$ ipython --no-banner

In [1]: import numpy as np

In [2]: import numpy.linalg as la

In [3]: np.set_printoptions(suppress=True, linewidth=200)

In [4]: X = np.load("data.npy")

In [5]: X
Out[5]: 
array([[-0.4, -0.1,  1.4, -0.6, -0.8],
       [-0.6, -3.2,  1. ,  0.1, -1.3],
       [-0.3,  0.9, -1.1, -2.4, -0.8],
       [-1.3, -1.2,  0.2,  1.5,  0.8],
       [ 0.3, -1. ,  1.3,  1.4,  0.1]])

In [6]: left, s, Vt = la.svd(X)

In [7]: np.argmax(s[:-1] / (s[1:] + 1e-6)) + 1
Out[7]: np.int64(4)

In [8]: s.round(1) + 0
Out[8]: array([4.6, 3.1, 1.8, 1.2, 0. ])

In [9]: Y = left[:, :4] @ np.diag(s[:4]) @ Vt[:4]

In [10]: round(float(la.norm(X - Y, 2)), 1), round(float(s[4]), 1)
Out[10]: (0.0, 0.0)

In [11]: la.matrix_rank(X, rtol=0.05)
Out[11]: np.int64(4)

In [12]: rng = np.random.default_rng(303)

In [13]: lab = rng.permutation(5)

In [14]: lab
Out[14]: array([4, 1, 0, 2, 3])

In [15]: Y = X[lab][:, lab]

In [16]: np.allclose(Y, X)
Out[16]: False

In [17]: np.round(la.det(Y), 1), round(la.det(X[lab]), 1)
Out[17]: (np.float64(-1.1), np.float64(1.1))

In [18]: np.diag(Y)
Out[18]: array([ 0.1, -3.2, -0.4, -1.1,  1.5])

In [19]: Y = np.array([[7, 4, 9], [9, 9, 5]])

In [20]: W2 = np.kron(Y, X)

In [21]: la.matrix_rank(W2)
Out[21]: np.int64(10)

In [22]: np.round(la.det(2 * X), 1), round(float(la.det(X)), 1)
Out[22]: (np.float64(-34.2), -1.1)

In [23]: np.einsum("ii->", X)
Out[23]: np.float64(-3.1)

In [24]: round(float(la.det(X[::-1])), 1)
Out[24]: -1.1

In [25]: np.round(la.eigvals(X), 1)
Out[25]: array([ 2.4+0.j , -3.5+0.j , -1. +1.2j, -1. -1.2j,  0.1+0.j ])

In [26]: left, s, Vt = la.svd(X, full_matrices=False)

In [27]: np.allclose(left * s @ Vt, X)
Out[27]: True

In [28]: s.round(1) + 0
Out[28]: array([4.6, 3.1, 1.8, 1.2, 0. ])

In [29]: np.round(left.T @ left, 1) + 0
Out[29]: 
array([[1., 0., 0., 0., 0.],
       [0., 1., 0., 0., 0.],
       [0., 0., 1., 0., 0.],
       [0., 0., 0., 1., 0.],
       [0., 0., 0., 0., 1.]])

In [30]: (s > 1e-8).sum()
Out[30]: np.int64(5)

In [31]: mat = np.load("m.npy")

In [32]: mat
Out[32]: 
array([[ 0., -2.,  0.,  0.,  0.],
       [-2.,  0., -2.,  0.,  0.],
       [ 0., -2.,  1., -2.,  0.],
       [ 0.,  0., -2.,  1., -2.],
       [ 0.,  0.,  0., -2.,  1.]])

In [33]: f, v = mat[2], mat[4]

In [34]: f @ v
Out[34]: np.float64(4.0)

In [35]: p = (f @ v) / (f @ f) * f

In [36]: round(la.norm(f + v) ** 2 + la.norm(f - v) ** 2, 1)
Out[36]: np.float64(28.0)

In [37]: np.round(v - p, 1)
Out[37]: array([ 0. ,  0.9, -0.4, -1.1,  1. ])

In [38]: np.outer(f, v)
Out[38]: 
array([[ 0.,  0.,  0., -0.,  0.],
       [-0., -0., -0.,  4., -2.],
       [ 0.,  0.,  0., -2.,  1.],
       [-0., -0., -0.,  4., -2.],
       [ 0.,  0.,  0., -0.,  0.]])

In [39]: p.round(1)
Out[39]: array([ 0. , -0.9,  0.4, -0.9,  0. ])

In [40]: A = np.load("arr.npy")

In [41]: A
Out[41]: 
array([[ 0,  0,  0],
       [ 0,  3,  0],
       [-1,  0,  0],
       [ 0,  0,  0],
       [ 0,  0,  0]])

In [42]: np.argsort(-la.norm(A, axis=0).round(6), kind="stable")[:3]
Out[42]: array([1, 0, 2])

In [43]: la.matrix_rank(A, rtol=0.1)
Out[43]: np.int64(2)

In [44]: round(float(la.norm(A, 2) / la.norm(A)), 1)
Out[44]: 0.9

In [45]: [round(float(x), 1) for x in la.svd(A, compute_uv=False)[:3]]
Out[45]: [3.0, 1.0, 0.0]

In [46]: left, s, Vt = la.svd(A)

In [47]: vecs = Vt[:(s > 1e-8).sum()]

In [48]: x0 = A[3] + -3 * A[1] + rng.integers(2) * np.eye(3)[1]

In [49]: x0
Out[49]: array([ 0., -8.,  0.])

In [50]: np.diag(vecs.T @ vecs)
Out[50]: array([1., 1., 0.])

In [51]: np.allclose(vecs.T @ vecs @ x0, x0)
Out[51]: True

In [52]: vecs.T @ vecs
Out[52]: 
array([[1., 0., 0.],
       [0., 1., 0.],
       [0., 0., 0.]])

In [53]: left, s, Vt = la.svd(A, full_matrices=False)

In [54]: round(float(np.sqrt((s ** 2).sum())), 1), np.round(la.norm(A), 1)
Out[54]: (3.2, np.float64(3.2))

In [55]: np.cumsum(s ** 2) / np.sum(s ** 2)
Out[55]: array([0.9, 1. , 1. ])

In [56]: left.shape, s.shape, Vt.shape
Out[56]: ((5, 3), (3,), (3, 3))

In [57]: np.abs(Vt[0])
Out[57]: array([0., 1., 0.])

In [58]: left.T @ left
Out[58]: 
array([[1., 0., 0.],
       [0., 1., 0.],
       [0., 0., 1.]])

In [59]: left.T @ A @ Vt.T
Out[59]: 
array([[3., 0., 0.],
       [0., 1., 0.],
       [0., 0., 0.]])

In [60]: t3 = np.stack([A, 5 * A, A[::-1]])

In [61]: (t3 @ A.T).shape
Out[61]: (3, 5, 5)

In [62]: np.round(la.norm(t3, axis=(1, 2)), 1)
Out[62]: array([ 3.2, 15.8,  3.2])

In [63]: la.matrix_rank(t3)
Out[63]: array([2, 2, 2])

In [64]: la.matrix_rank(t3.reshape(3, -1))
Out[64]: np.int64(2)

In [65]: M = np.load("a.npy")

In [66]: M
Out[66]: 
array([[0, 1, 2],
       [1, 0, 1],
       [1, 0, 0]])

In [67]: np.trace(M)
Out[67]: np.int64(0)

In [68]: round(la.det(M), 1)
Out[68]: np.float64(1.0)

In [69]: (M - M.T) / 2
Out[69]: 
array([[ 0. ,  0. ,  0.5],
       [ 0. ,  0. ,  0.5],
       [-0.5, -0.5,  0. ]])

In [70]: Q, vecs = la.qr(M[:, :1])[0], la.qr(M[:, 1:])[0]

In [71]: s = la.svd(Q.T @ vecs, compute_uv=False)

In [72]: np.round(np.degrees(np.arccos(s.clip(0, 1))), 1)
Out[72]: array([45.])

In [73]: Y = M + rng.integers(-2, 3, (3, 2)) @ rng.integers(-2, 3, (2, 3))

In [74]: Y
Out[74]: 
array([[-3,  1,  2],
       [ 6,  0, -1],
       [-1,  0,  8]])

In [75]: np.abs(Y - M).sum(axis=1)
Out[75]: array([ 3,  7, 10])

In [76]: ev, vecs = la.eig(Y)

In [77]: np.round(Y @ vecs[:, 0] - ev[0] * vecs[:, 0], 1) + 0
Out[77]: array([0., 0., 0.])

In [78]: round(float(np.prod(ev)), 1)
Out[78]: -47.0

In [79]: np.round(np.sort(la.eigvals(Y @ Y)), 1)
Out[79]: array([ 2. , 17.9, 61.1])

In [80]: Q, _ = la.qr(np.array([[-1.2, -1.0, -0.1, 0.9, -0.4],
    ...:     [0.1, -0.5, -1.9, 0.5, -0.7],
    ...:     [2.5, 0.4, -0.5, 0.0, 0.0],
    ...:     [0.1, 1.1, 0.5, -0.6, 0.5],
    ...:     [2.0, 0.2, 1.1, 0.2, 1.2]]))

In [81]: J = Q[:, :5]

In [82]: J.round(1) + 0
Out[82]: 
array([[-0.4, -0.5, -0.2, -0.6, -0.4],
       [ 0. , -0.4,  0.7, -0.3,  0.5],
       [ 0.7, -0.1,  0.3, -0.1, -0.6],
       [ 0. ,  0.8,  0.1, -0.6,  0. ],
       [ 0.6, -0.2, -0.5, -0.3,  0.5]])

In [83]: Q = J.astype(float).copy()

In [84]: for j in range(5):
    ...:     Q[:, j] -= Q[:, :j] @ (Q[:, :j].T @ Q[:, j])
    ...:     Q[:, j] /= la.norm(Q[:, j])
    ...: 

In [85]: np.round(Q.T @ J, 1) + 0
Out[85]: 
array([[1., 0., 0., 0., 0.],
       [0., 1., 0., 0., 0.],
       [0., 0., 1., 0., 0.],
       [0., 0., 0., 1., 0.],
       [0., 0., 0., 0., 1.]])

In [86]: Q.round(1) + 0
Out[86]: 
array([[-0.4, -0.5, -0.2, -0.6, -0.4],
       [ 0. , -0.4,  0.7, -0.3,  0.5],
       [ 0.7, -0.1,  0.3, -0.1, -0.6],
       [ 0. ,  0.8,  0.1, -0.6,  0. ],
       [ 0.6, -0.2, -0.5, -0.3,  0.5]])

In [87]: np.round(Q.T @ Q, 1) + 0
Out[87]: 
array([[1., 0., 0., 0., 0.],
       [0., 1., 0., 0., 0.],
       [0., 0., 1., 0., 0.],
       [0., 0., 0., 1., 0.],
       [0., 0., 0., 0., 1.]])

In [88]: arr = np.load("run13.npy")

In [89]: arr
Out[89]: 
array([[ 0,  0, -4,  0,  0],
       [ 0,  4,  0,  0,  0],
       [ 0,  0,  0,  0,  3],
       [-5,  0,  0,  0,  0],
       [ 0,  0,  0,  4,  0]])

In [90]: # 2 groups of indices that never mix

In [91]: np.round(la.norm(arr, axis=0), 1)
Out[91]: array([5., 4., 4., 4., 3.])

In [92]: np.round(la.pinv(arr), 1)
Out[92]: 
array([[ 0. ,  0. ,  0. , -0.2,  0. ],
       [ 0. ,  0.2,  0. ,  0. ,  0. ],
       [-0.2,  0. ,  0. ,  0. ,  0. ],
       [ 0. ,  0. ,  0. ,  0. ,  0.2],
       [ 0. ,  0. ,  0.3,  0. ,  0. ]])

In [93]: np.round(la.svd(arr, compute_uv=False), 1)
Out[93]: array([5., 4., 4., 4., 3.])

In [94]: np.einsum("ij,ji->", arr, arr)
Out[94]: np.int64(16)

In [95]: np.round(la.det(arr.T), 1)
Out[95]: np.float64(-960.0)

In [96]: np.kron(np.eye(2, dtype=int), arr)
Out[96]: 
array([[ 0,  0, -4,  0,  0,  0,  0,  0,  0,  0],
       [ 0,  4,  0,  0,  0,  0,  0,  0,  0,  0],
       [ 0,  0,  0,  0,  3,  0,  0,  0,  0,  0],
       [-5,  0,  0,  0,  0,  0,  0,  0,  0,  0],
       [ 0,  0,  0,  4,  0,  0,  0,  0,  0,  0],
       [ 0,  0,  0,  0,  0,  0,  0, -4,  0,  0],
       [ 0,  0,  0,  0,  0,  0,  4,  0,  0,  0],
       [ 0,  0,  0,  0,  0,  0,  0,  0,  0,  3],
       [ 0,  0,  0,  0,  0, -5,  0,  0,  0,  0],
       [ 0,  0,  0,  0,  0,  0,  0,  0,  4,  0]])

In [97]: Y = np.array([[3, 3], [-1, -3], [1, -2], [-3, 0], [-2, -3]])

In [98]: np.round(np.einsum("ij->j", X), 1)
Out[98]: array([-2.3, -4.6,  2.8,  0. , -2. ])

In [99]: la.matrix_rank(np.vstack([X, Y.T]))
Out[99]: np.int64(5)

In [100]: np.round(np.einsum("ik,kj->ij", X, Y), 1)
Out[100]: 
array([[ 3.7, -1.3],
       [ 4.7,  9.7],
       [ 5.9,  1. ],
       [-8.6, -3.1],
       [-1.2,  1. ]])

In [101]: la.matrix_rank(X @ Y)
Out[101]: np.int64(2)

In [102]: f = np.array([1, 1, 1, 0, 1])

In [103]: Y = arr + np.outer(f, np.eye(5)[0])

In [104]: round(float(la.det(Y) / la.det(arr)), 1), round(float(1 + la.solve(arr, f)[0]), 1)
Out[104]: (1.0, 1.0)

In [105]: la.matrix_rank(la.inv(Y) - la.inv(arr), tol=1e-8)
Out[105]: np.int64(1)
